% ipython --no-banner

In [1]: import numpy as np

In [2]: from numpy import linalg as LA

In [3]: np.set_printoptions(precision=3, suppress=True, linewidth=120)

In [4]: def tidy(a):
   ...:     return np.round(a, 3) + 0
   ...: 

In [5]: r0 = np.array([2, 2, 3])

In [6]: r1 = np.array([7, 9, 9, 3, 1, 7, 2, 1, 2])

In [7]: m1 = r0[:, None] + r1[None, :]

In [8]: print(m1)
[[ 9 11 11  5  3  9  4  3  4]
 [ 9 11 11  5  3  9  4  3  4]
 [10 12 12  6  4 10  5  4  5]]

In [9]: # column 2 repeats column 1

In [10]: left, s, Vt = LA.svd(m1)

In [11]: print(np.argmax(s[:-1] / (s[1:] + 1e-6)) + 1)
2

In [12]: A2 = left[:, :2] @ np.diag(s[:2]) @ Vt[:2]

In [13]: print(tidy(LA.norm(m1 - A2) / LA.norm(m1)))
0.0

In [14]: print(LA.matrix_rank(m1, rtol=0.05))
1

In [15]: print(tidy(np.abs(m1 - A2).max()))
0.0

In [16]: print(LA.matrix_rank(A2))
2

In [17]: A2 = m1[0, 0] * m1[1:] - np.outer(m1[1:, 0], m1[0])

In [18]: print(A2)
[[ 0  0  0  0  0  0  0  0  0]
 [ 0 -2 -2  4  6  0  5  6  5]]

In [19]: print(LA.matrix_rank(A2), LA.matrix_rank(m1))
1 2

In [20]: print(tidy(m1[:, 0] / m1[0, 0]))
[1.    1.    1.111]

In [21]: left, s, Vt = LA.svd(m1)

In [22]: vecs = Vt[:(s > 1e-8).sum()]

In [23]: rng = np.random.default_rng(9832)

In [24]: x = m1[1] + -2 * m1[2] + rng.integers(2) * np.eye(9)[1]

In [25]: print(x)
[-11. -13. -13.  -7.  -5. -11.  -6.  -5.  -6.]

In [26]: print(np.allclose(vecs.T @ vecs @ x, x))
True

In [27]: print(LA.matrix_rank(np.vstack([m1, x])))
2

In [28]: rank = LA.matrix_rank(m1)

In [29]: print(rank)
2

In [30]: N = LA.svd(m1)[2][rank:].T

In [31]: print([int(LA.matrix_rank(m1[:i])) for i in range(1, len(m1) + 1)])
[1, 1, 2]

In [32]: print([int(LA.matrix_rank(m1[:, :j + 1])) for j in range(9)])
[1, 2, 2, 2, 2, 2, 2, 2, 2]

In [33]: M = np.load("case6.npy")

In [34]: print(M)
[[1 2 1 2 1 2]
 [2 2 2 2 2 2]
 [0 0 0 0 0 0]
 [1 2 1 2 1 2]
 [2 2 2 2 2 2]
 [0 0 0 0 0 0]]

In [35]: # rows and columns are dependent

In [36]: theta = np.radians(120)

In [37]: R = np.eye(6)

In [38]: R[2, 2] = R[4, 4] = np.cos(theta)

In [39]: R[2, 4], R[4, 2] = -np.sin(theta), np.sin(theta)

In [40]: print(tidy(R))
[[ 1.     0.     0.     0.     0.     0.   ]
 [ 0.     1.     0.     0.     0.     0.   ]
 [ 0.     0.    -0.5    0.    -0.866  0.   ]
 [ 0.     0.     0.     1.     0.     0.   ]
 [ 0.     0.     0.866  0.    -0.5    0.   ]
 [ 0.     0.     0.     0.     0.     1.   ]]

In [41]: A2 = M @ R.T

In [42]: print(np.allclose(LA.norm(M, axis=1), LA.norm(A2, axis=1)))
True

In [43]: print(tidy(LA.det(R)), np.trace(R))
1.0 3.0

In [44]: print(tidy(LA.svd(M, compute_uv=False)), tidy(LA.svd(A2, compute_uv=False)))
[8.724 1.376 0.    0.    0.    0.   ] [8.724 1.376 0.    0.    0.    0.   ]

In [45]: print(tidy(np.abs(A2 - M).max(axis=0)))
[0.    0.    4.732 0.    1.268 0.   ]

In [46]: print(LA.cond(M) > 100)
True

In [47]: print(tidy(LA.norm(M, 2) / LA.norm(M)))
0.988

In [48]: left, s, Vt = LA.svd(M)

In [49]: print(np.argmax(s[:-1] / (s[1:] + 1e-6)) + 1)
2

In [50]: A2 = left[:, :2] @ np.diag(s[:2]) @ Vt[:2]

In [51]: print(LA.matrix_rank(M, rtol=0.05))
2

In [52]: print(LA.matrix_rank(A2))
2

In [53]: print(tidy(A2))
[[1. 2. 1. 2. 1. 2.]
 [2. 2. 2. 2. 2. 2.]
 [0. 0. 0. 0. 0. 0.]
 [1. 2. 1. 2. 1. 2.]
 [2. 2. 2. 2. 2. 2.]
 [0. 0. 0. 0. 0. 0.]]

In [54]: print(tidy(np.abs(M - A2).max()))
0.0

In [55]: print(tidy(LA.norm(M - A2) / LA.norm(M)))
0.0

In [56]: rank = LA.matrix_rank(M)

In [57]: print(rank)
2

In [58]: N = LA.svd(M)[2][rank:].T

In [59]: print(tidy(M @ N))
[[0. 0. 0. 0.]
 [0. 0. 0. 0.]
 [0. 0. 0. 0.]
 [0. 0. 0. 0.]
 [0. 0. 0. 0.]
 [0. 0. 0. 0.]]

In [60]: print(np.allclose(M @ N, 0))
True

In [61]: print([int(LA.matrix_rank(np.delete(M, i, axis=0))) for i in range(6)])
[2, 2, 2, 2, 2, 2]

In [62]: print([int(LA.matrix_rank(M[:i])) for i in range(1, len(M) + 1)])
[1, 2, 2, 2, 2, 2]

In [63]: print(np.allclose(M[:-1].T @ LA.lstsq(M[:-1].T, M[-1])[0], M[-1]))
True

In [64]: print(np.unique(M.round(6), axis=0).shape)
(3, 6)

In [65]: print(tidy(M @ LA.pinv(M) @ M))
[[1. 2. 1. 2. 1. 2.]
 [2. 2. 2. 2. 2. 2.]
 [0. 0. 0. 0. 0. 0.]
 [1. 2. 1. 2. 1. 2.]
 [2. 2. 2. 2. 2. 2.]
 [0. 0. 0. 0. 0. 0.]]

In [66]: print(LA.lstsq(M[:-1].T, M[-1])[2])
2

In [67]: print(np.abs(np.diag(LA.qr(M)[1])) > 1e-9)
[ True  True False False False False]

In [68]: K = np.load("data.npy")

In [69]: print(K)
[[-20  -2  -1  -5]
 [ 12   5  -3   3]
 [ -4   4  -3  -1]
 [ 20  -5   4   5]
 [-12   1  -5  -3]
 [ -4  -2   4  -1]
 [-12  -1   0  -3]
 [  0  -3   5   0]
 [  8   3   0   2]
 [ 20  -1  -5   5]]

In [70]: lab = K[:, 3] > np.median(K[:, 3])

In [71]: r0 = K[lab].mean(axis=0) - K[~lab].mean(axis=0)

In [72]: print(r0)
[22.4 -0.2  1.2  5.6]

In [73]: print(np.argsort(-np.abs(r0).round(6), kind="stable"))
[0 3 2 1]

In [74]: print((((K - K.mean(axis=0)) @ r0 > 0) == lab).mean())
0.9

In [75]: print(((K - K.mean(axis=0)) @ r0 > 0).astype(int))
[0 1 0 1 0 0 0 0 1 1]

In [76]: print(lab.astype(int))
[0 1 0 1 0 0 0 1 1 1]

In [77]: rank = LA.matrix_rank(K)

In [78]: print(rank)
3

In [79]: N = LA.svd(K)[2][rank:].T

In [80]: print(tidy(K @ N))
[[0.]
 [0.]
 [0.]
 [0.]
 [0.]
 [0.]
 [0.]
 [0.]
 [0.]
 [0.]]

In [81]: print(LA.matrix_rank(K.T @ K), LA.matrix_rank(K @ K.T))
3 3

In [82]: print(tidy(N @ N.T))
[[ 0.059  0.     0.    -0.235]
 [ 0.     0.     0.     0.   ]
 [ 0.     0.     0.     0.   ]
 [-0.235  0.     0.     0.941]]

In [83]: print([int(LA.matrix_rank(K[:i])) for i in range(1, len(K) + 1)])
[1, 2, 3, 3, 3, 3, 3, 3, 3, 3]

In [84]: print(LA.cond(K) > 100)
True

In [85]: print([round(float(x), 3) for x in LA.svd(K, compute_uv=False)[:3]])
[42.852, 13.418, 6.38]

In [86]: print(tidy(LA.norm(K, 2) / LA.norm(K)))
0.945

In [87]: print(np.argsort(-LA.norm(K, axis=0).round(6), kind="stable")[:3])
[0 2 3]

In [88]: Ac = K - K.mean(axis=0)

In [89]: left, s, Vt = LA.svd(Ac, full_matrices=False)

In [90]: print(tidy(Vt[0] * np.sign(Vt[0, np.abs(Vt[0]).argmax()])))
[ 0.97  -0.002  0.014  0.243]

In [91]: print(np.abs(left[:, 0]).argmax())
0

In [92]: print(np.searchsorted(np.cumsum(s ** 2) / (s ** 2).sum(), 0.9) + 1)
2

In [93]: print(np.abs(Vt[0]).argmax())
0

In [94]: print(tidy(s))
[42.773 13.393  6.292  0.   ]

In [95]: print(tidy(Ac.mean(axis=0)))
[0. 0. 0. 0.]

In [96]: print(tidy(s ** 2 / (s ** 2).sum()))
[0.893 0.088 0.019 0.   ]
